In [1]: import numpy as np

In [2]: import numpy.linalg as la

In [3]: np.set_printoptions(precision=2, suppress=True, linewidth=140, sign=" ")

In [4]: def tidy(a):
   ...:     return np.round(a, 2) + 0
   ...: 

In [5]: J = np.load("m.npy")

In [6]: J
Out[6]: 
array([[ 0.,  1.,  0.,  0.],
       [-2.,  3.,  2., -2.],
       [ 2., -1.,  6., -4.],
       [ 2., -1.,  6., -4.]])

In [7]: Uu, sv, Vh = la.svd(J)

In [8]: tidy(sv)
Out[8]: array([ 10.84,   4.25,   0.63,   0.  ])

In [9]: Y = Uu[:, :3] @ np.diag(sv[:3]) @ Vh[:3]

In [10]: tidy(la.norm(J - Y, 2)), tidy(sv[3])
Out[10]: (np.float64(0.0), np.float64(0.0))

In [11]: tidy(la.norm(J - Y) / la.norm(J))
Out[11]: np.float64(0.0)

In [12]: tidy(np.abs(J - Y).max())
Out[12]: np.float64(0.0)

In [13]: W2 = np.array([[0, 3, 0], [3, 0, 1], [3, 2, 1]])

In [14]: rng = np.random.default_rng(1748)

In [15]: M = (rng.random((16, 3)) < 0.25) @ W2

In [16]: M
Out[16]: 
array([[ 3,  2,  1],
       [ 0,  0,  0],
       [ 3,  2,  1],
       [ 3,  2,  1],
       [ 0,  0,  0],
       [ 0,  0,  0],
       [ 3,  3,  1],
       [ 3,  2,  1],
       [ 0,  0,  0],
       [ 0,  0,  0],
       [ 3,  0,  1],
       [ 3,  0,  1],
       [ 3,  0,  1],
       [ 0,  0,  0],
       [ 0,  0,  0],
       [ 3,  0,  1]])

In [17]: # rows 0 and 2 are equal

In [18]: np.allclose(M[:-1].T @ la.lstsq(M[:-1].T, M[-1])[0], M[-1])
Out[18]: True

In [19]: try:
    ...:     la.inv(M)
    ...: except la.LinAlgError as e:
    ...:     print(repr(e))
    ...: 
LinAlgError('Last 2 dimensions of the array must be square')

In [20]: np.unique(M.round(6), axis=0).shape
Out[20]: (4, 3)

In [21]: tidy(M @ la.pinv(M) @ M)
Out[21]: 
array([[ 3.,  2.,  1.],
       [ 0.,  0.,  0.],
       [ 3.,  2.,  1.],
       [ 3.,  2.,  1.],
       [ 0.,  0.,  0.],
       [ 0.,  0.,  0.],
       [ 3.,  3.,  1.],
       [ 3.,  2.,  1.],
       [ 0.,  0.,  0.],
       [ 0.,  0.,  0.],
       [ 3.,  0.,  1.],
       [ 3.,  0.,  1.],
       [ 3.,  0.,  1.],
       [ 0.,  0.,  0.],
       [ 0.,  0.,  0.],
       [ 3.,  0.,  1.]])

In [22]: la.lstsq(M[:-1].T, M[-1])[2]
Out[22]: np.int32(2)
